>>> import numpy as np
>>> np.set_printoptions(precision=3, suppress=True, linewidth=100)
>>> J = np.array([[0.6, -1.2, 0.3, 0.8],
...     [-0.2, -0.7, 0.2, 1.6],
...     [-0.1, -0.6, -0.3, -1.4],
...     [-0.1, -0.7, 0.3, -0.4]])
>>> rng = np.random.default_rng(522126)
>>> J[1] = J[2] + 0.3 * rng.normal(size=4)
>>> print(J)
[[ 0.6   -1.2    0.3    0.8  ]
 [-0.284 -0.697 -0.193 -1.462]
 [-0.1   -0.6   -0.3   -1.4  ]
 [-0.1   -0.7    0.3   -0.4  ]]
>>> Uu, sig, Vh = np.linalg.svd(J, full_matrices=False)
>>> (sig > 1e-8).sum()
np.int64(4)
>>> sig / sig[0]
array([1.   , 0.684, 0.156, 0.026])
>>> print(sig)
[2.377 1.627 0.37  0.061]
>>> Uu.shape, sig.shape, Vh.shape
((4, 4), (4,), (4, 4))
>>> print(np.allclose(Uu * sig @ Vh, J))
True
>>> round(float(np.abs(np.linalg.eigvals(J)).max()), 3)
1.532
>>> q = J.astype(float).copy()
>>> for j in range(4):
...     q[:, j] -= q[:, :j] @ (q[:, :j].T @ q[:, j])
...     q[:, j] /= np.linalg.norm(q[:, j])
... 
>>> np.round(q.T @ q, 3) + 0
array([[1., 0., 0., 0.],
       [0., 1., 0., 0.],
       [0., 0., 1., 0.],
       [0., 0., 0., 1.]])
>>> feats = np.loadtxt("data.csv", delimiter=",")
>>> print(feats)
[[-0.944 -1.23  -0.865]
 [ 0.025 -1.029  2.424]
 [ 2.134  0.262  0.098]
 [ 1.4   -2.109 -1.034]]
>>> M2 = np.c_[feats[:, :1] @ np.array([[1]]), np.array([3, 0, -3, -1])]
>>> M2
array([[-0.944,  3.   ],
       [ 0.025,  0.   ],
       [ 2.134, -3.   ],
       [ 1.4  , -1.   ]])
>>> np.round(np.linalg.lstsq(feats, M2[:, 0])[0], 3) + 0
array([1., 0., 0.])
>>> np.linalg.matrix_rank(np.c_[feats, M2])
np.int64(4)
>>> vec = np.array([3, -1, -2])
>>> target = feats @ vec
>>> print(np.round(np.linalg.pinv(feats) @ feats, 3) + 0)
[[1. 0. 0.]
 [0. 1. 0.]
 [0. 0. 1.]]
>>> target = target + 0.02 * rng.normal(size=4)
>>> target
array([ 0.13 , -3.729,  5.938,  8.378])
>>> c, *_ = np.linalg.lstsq(feats, target)
>>> round(np.linalg.norm(target - feats @ c), 3)
np.float64(0.001)
>>> M2 = np.array([[-1, 1, 0], [1, 0, -2], [1, 1, 0]])
>>> np.einsum("ij,ij->i", feats, feats)
array([3.152, 6.935, 4.632, 7.477])
>>> print(np.vstack([feats, M2.T]).shape)
(7, 3)
>>> np.einsum("ik,kj->ij", feats, M2)
array([[-1.151, -1.809,  2.46 ],
       [ 1.37 ,  2.449,  2.058],
       [-1.774,  2.232, -0.524],
       [-4.543,  0.366,  4.218]])
>>> M2.T @ feats.T
array([[-1.151,  1.37 , -1.774, -4.543],
       [-1.809,  2.449,  2.232,  0.366],
       [ 2.46 ,  2.058, -0.524,  4.218]])
>>> hat = feats @ np.linalg.solve(feats.T @ feats, feats.T)
>>> np.linalg.matrix_rank(np.eye(4) - hat)
np.int64(1)
>>> M2 = feats + rng.integers(-2, 3, (4, 1)) @ rng.integers(-2, 3, (1, 3))
>>> M2
array([[-0.944, -1.23 , -0.865],
       [ 1.025, -2.029,  1.424],
       [ 3.134, -0.738, -0.902],
       [ 0.4  , -1.109, -0.034]])
>>> print(np.linalg.matrix_rank(M2 - feats, tol=1e-8))
1
>>> np.round(np.linalg.svd(M2 - feats, compute_uv=False), 3) + 0
array([3., 0., 0.])
>>> X = np.load("layer16.npy")
>>> X
array([[ 1, -1,  1, -1,  1, -1,  1, -1],
       [ 1,  1,  1,  1,  1,  1,  1,  1],
       [ 1, -1, -1,  1, -1,  1,  1, -1],
       [ 1, -1,  1, -1, -1,  1, -1,  1]])
>>> T = np.stack([X, -1 * X, X[::-1]])
>>> np.einsum("bij,cij->bc", T, T)
array([[ 32, -32,   0],
       [-32,  32,   0],
       [  0,   0,  32]])
>>> np.linalg.norm(T, axis=(1, 2))
array([5.657, 5.657, 5.657])
>>> T.shape
(3, 4, 8)
>>> np.linalg.matrix_rank(T)
array([4, 4, 4])
>>> M2 = X + rng.integers(-2, 3, (4, 2)) @ rng.integers(-2, 3, (2, 8))
>>> M2
array([[ 1, -1,  6, -4, -2, -4, -1, -7],
       [ 0,  0,  4, -1,  0, -1,  1, -3],
       [-2, -4,  3, -2, -1, -2,  3, -7],
       [ 1, -1,  6, -4, -4, -2, -3, -5]])
>>> np.linalg.matrix_rank(M2 - X, tol=1e-8)
np.int64(2)
>>> print(M2 - X)
[[ 0  0  5 -3 -3 -3 -2 -6]
 [-1 -1  3 -2 -1 -2  0 -4]
 [-3 -3  4 -3  0 -3  2 -6]
 [ 0  0  5 -3 -3 -3 -2 -6]]
>>> Uu, sig, Vh = np.linalg.svd(X, full_matrices=False)
>>> np.allclose(Uu * sig @ Vh, X)
True
>>> Uu.shape, sig.shape, Vh.shape
((4, 4), (4,), (4, 8))
>>> np.cumsum(sig ** 2) / np.sum(sig ** 2)
array([0.25, 0.5 , 0.75, 1.  ])
>>> m1 = np.load("m.npy")
>>> m1
array([[ 0.3,  3. , -1. ,  1. ,  1. ],
       [ 3. , -2.7, -5. , -4. ,  3. ],
       [ 2. ,  3. ,  4.3,  2. , -1. ],
       [-3. ,  0. ,  2. ,  0.3, -1. ],
       [ 0. ,  3. , -1. ,  1. ,  1.3]])
>>> np.linalg.norm(m1, axis=1)
array([3.477, 8.142, 6.041, 3.754, 3.562])
>>> np.round(np.linalg.norm(m1) ** 2 / np.linalg.norm(m1, 2) ** 2, 3)
np.float64(1.482)
>>> np.linalg.norm(m1, axis=1).argmax()
np.int64(1)
>>> print(round(float(np.linalg.norm(m1[4], 1)), 3), np.round(np.linalg.norm(m1[4], np.inf), 3))
6.3 3.0
>>> round(np.linalg.norm(m1, 2), 3)
np.float64(9.777)
>>> np.round(np.linalg.norm(m1[4] - m1[1]), 3)
np.float64(9.24)
>>> gram = m1.T @ m1
>>> np.linalg.svd(m1, compute_uv=False) ** 2
array([95.593, 30.212, 14.506,  1.311,  0.028])
>>> round(np.abs(np.linalg.eigvals(m1)).max(), 3)
np.float64(4.797)
>>> np.round(np.trace(m1), 3)
np.float64(3.5)
>>> round(float(np.linalg.det(m1)), 3)
39.358
>>> (m1 + m1.T) / 2
array([[ 0.3,  3. ,  0.5, -1. ,  0.5],
       [ 3. , -2.7, -1. , -2. ,  3. ],
       [ 0.5, -1. ,  4.3,  2. , -1. ],
       [-1. , -2. ,  2. ,  0.3,  0. ],
       [ 0.5,  3. , -1. ,  0. ,  1.3]])
>>> np.sort(np.abs(np.linalg.eigvals(m1)))
array([0.3  , 1.946, 2.929, 4.797, 4.797])
>>> np.allclose(m1, m1.T)
False
>>> hat = np.triu(np.array([[-3, 1, -2, 0, 2],
...     [0, 2, 1, -3, -1],
...     [0, 3, 1, -1, 3],
...     [1, -3, -1, 2, 2],
...     [2, 3, 3, 1, 1]]), 1) + np.eye(5)
>>> M2 = hat @ m1 @ np.linalg.inv(hat)
>>> M2
array([[  -0.7,    1. ,  -19. ,  -21. ,  110. ],
       [  14. ,  -16.7,   39. ,  -15. , -128. ],
       [   5. ,    7. ,    2.3,   28. ,  -62. ],
       [  -3. ,    9. ,  -15. ,   14.3,   33. ],
       [   0. ,    3. ,   -4. ,    6. ,    4.3]])
>>> vec = np.array([-1, 0, -1, -1, -2])
>>> h1 = np.maximum(M2 @ vec, 0)
>>> np.tanh(M2 @ vec)
array([-1.,  1.,  1., -1., -1.])
>>> print(M2 * (h1 > 1e-9)[:, None])
[[  -0.     0.    -0.    -0.     0. ]
 [  14.   -16.7   39.   -15.  -128. ]
 [   5.     7.     2.3   28.   -62. ]
 [  -0.     0.    -0.     0.     0. ]
 [   0.     0.    -0.     0.     0. ]]
>>> h1
array([  0. , 218. ,  88.7,   0. ,   0. ])
>>> np.flatnonzero(h1 > 1e-9)
array([1, 2])
>>> np.maximum(M2 @ (3 * vec), 0)
array([  0. , 654. , 266.1,   0. ,   0. ])
